$ python -q
>>> import numpy as np
>>> import numpy.linalg as la
>>> np.set_printoptions(precision=2, suppress=True, linewidth=140, floatmode="fixed")
>>> E = np.array([[1, -1, -1, 1, -1, 1, 1, -1],
...     [1, 1, 1, 1, -1, -1, -1, -1],
...     [1, 1, 1, 1, 1, 1, 1, 1],
...     [1, -1, -1, 1, 1, -1, -1, 1]])
>>> # columns 1 and 2 are equal
>>> vec = np.array([-2, 1, 3, -3, 2, -3, -3, -2])
>>> print(E @ np.eye(8)[5])
[ 1.00 -1.00  1.00 -1.00]
>>> print((E @ vec).argmax())
1
>>> print(np.einsum("ij,j->i", E, vec))
[-15   5  -7  -3]
>>> print(E @ np.ones(8))
[0.00 0.00 8.00 0.00]
>>> print(E @ vec)
[-15   5  -7  -3]
>>> print(E * vec)
[[-2 -1 -3 -3 -2 -3 -3  2]
 [-2  1  3 -3 -2  3  3  2]
 [-2  1  3 -3  2 -3 -3 -2]
 [-2 -1 -3 -3  2  3  3 -2]]
>>> def softmax(z):
...     e = np.exp(z - z.max(axis=-1, keepdims=True))
...     return e / e.sum(axis=-1, keepdims=True)
... 
>>> print(np.round(softmax(10 * E[0]), 2) + 0)
[0.25 0.00 0.00 0.25 0.00 0.25 0.25 0.00]
>>> att = E @ E.T / np.sqrt(8)
>>> print(softmax(att + np.triu(np.full(att.shape, -np.inf), 1)))
[[1.00 0.00 0.00 0.00]
 [0.06 0.94 0.00 0.00]
 [0.05 0.05 0.89 0.00]
 [0.05 0.05 0.05 0.85]]
>>> print(softmax(att).round(6).argmax(axis=1))
[0 1 2 3]
>>> W2 = np.array([[1, -2, 1, -2, 2, 1, 1, 2], [3, -2, -2, 2, -3, -3, 1, 3]])
>>> A = np.repeat(W2, 31 // 2, axis=0)
>>> rng = np.random.default_rng(455974)
>>> A = A + 0.3 * rng.normal(size=A.shape)
>>> print(A)
[[ 0.48 -2.15  0.70 -1.59  1.86  0.57  0.95  2.12]
 [ 0.73 -1.85  0.58 -2.07  2.44  0.97  1.35  2.48]
 [ 0.76 -2.32  0.70 -2.53  2.28  0.71  1.37  1.90]
 [ 1.02 -1.44  0.95 -2.55  1.86  1.21  0.97  2.31]
 [ 1.29 -2.43  1.32 -2.39  2.21  1.17  1.47  1.77]
 [ 0.25 -1.23  1.12 -1.61  2.25  1.25  0.99  1.90]
 [ 1.44 -2.36  1.45 -2.03  2.24  0.90  0.85  2.12]
 [ 0.66 -2.40  1.50 -1.40  1.50  1.10  0.80  2.05]
 [ 0.90 -1.99  0.85 -1.96  1.88  1.97  0.91  2.70]
 [ 1.28 -1.98  1.55 -2.31  1.83  1.10  1.50  1.93]
 [ 0.85 -2.07  1.12 -2.06  2.28  0.76  0.73  1.90]
 [ 0.94 -2.26  1.74 -1.67  2.30  0.90  0.87  2.13]
 [ 0.78 -2.38  0.29 -2.44  2.12  0.42  0.96  1.79]
 [ 1.57 -2.79  0.91 -1.71  2.15  0.85  1.23  1.59]
 [ 0.83 -1.91  1.44 -1.89  1.44  0.30  0.93  1.66]
 [ 3.49 -1.85 -1.92  1.86 -2.97 -2.97  1.14  2.89]
 [ 3.11 -2.70 -2.05  2.17 -2.86 -2.54  0.73  3.33]
 [ 2.63 -1.75 -1.88  1.74 -2.70 -3.09  1.43  3.17]
 [ 2.45 -2.20 -1.78  2.02 -3.44 -2.89  1.18  2.85]
 [ 2.53 -1.89 -1.81  2.53 -2.92 -3.35  0.91  2.91]
 [ 3.60 -1.90 -2.02  2.05 -2.84 -2.38  0.82  3.21]
 [ 2.65 -1.36 -2.18  1.42 -3.45 -3.16  1.08  3.23]
 [ 3.37 -2.01 -2.03  1.96 -2.95 -3.78  0.45  2.94]
 [ 3.23 -2.20 -2.05  1.82 -3.27 -2.69  1.82  2.52]
 [ 2.52 -1.94 -1.96  2.42 -2.86 -3.04  0.75  3.07]
 [ 2.99 -2.19 -1.55  2.02 -3.43 -2.91  1.01  2.91]
 [ 3.33 -1.70 -2.19  2.03 -2.55 -3.04  1.23  2.55]
 [ 2.96 -2.05 -2.21  1.53 -2.97 -3.08  0.81  3.18]
 [ 2.90 -2.27 -1.82  2.63 -3.01 -3.51  0.77  3.14]
 [ 2.65 -2.05 -2.04  1.55 -2.58 -2.85  0.16  2.62]]
>>> A2 = A / np.sqrt((A ** 2).mean(axis=1, keepdims=True))
>>> print(A2[6])
[ 0.81 -1.34  0.82 -1.15  1.27  0.51  0.48  1.20]
>>> print(la.norm(A2, axis=1))
[2.83 2.83 2.83 2.83 2.83 2.83 2.83 2.83 2.83 2.83 2.83 2.83 2.83 2.83 2.83 2.83 2.83 2.83 2.83 2.83 2.83 2.83 2.83 2.83 2.83 2.83 2.83
 2.83 2.83 2.83]
>>> print(la.matrix_rank(A - A.mean(axis=1, keepdims=True)))
7
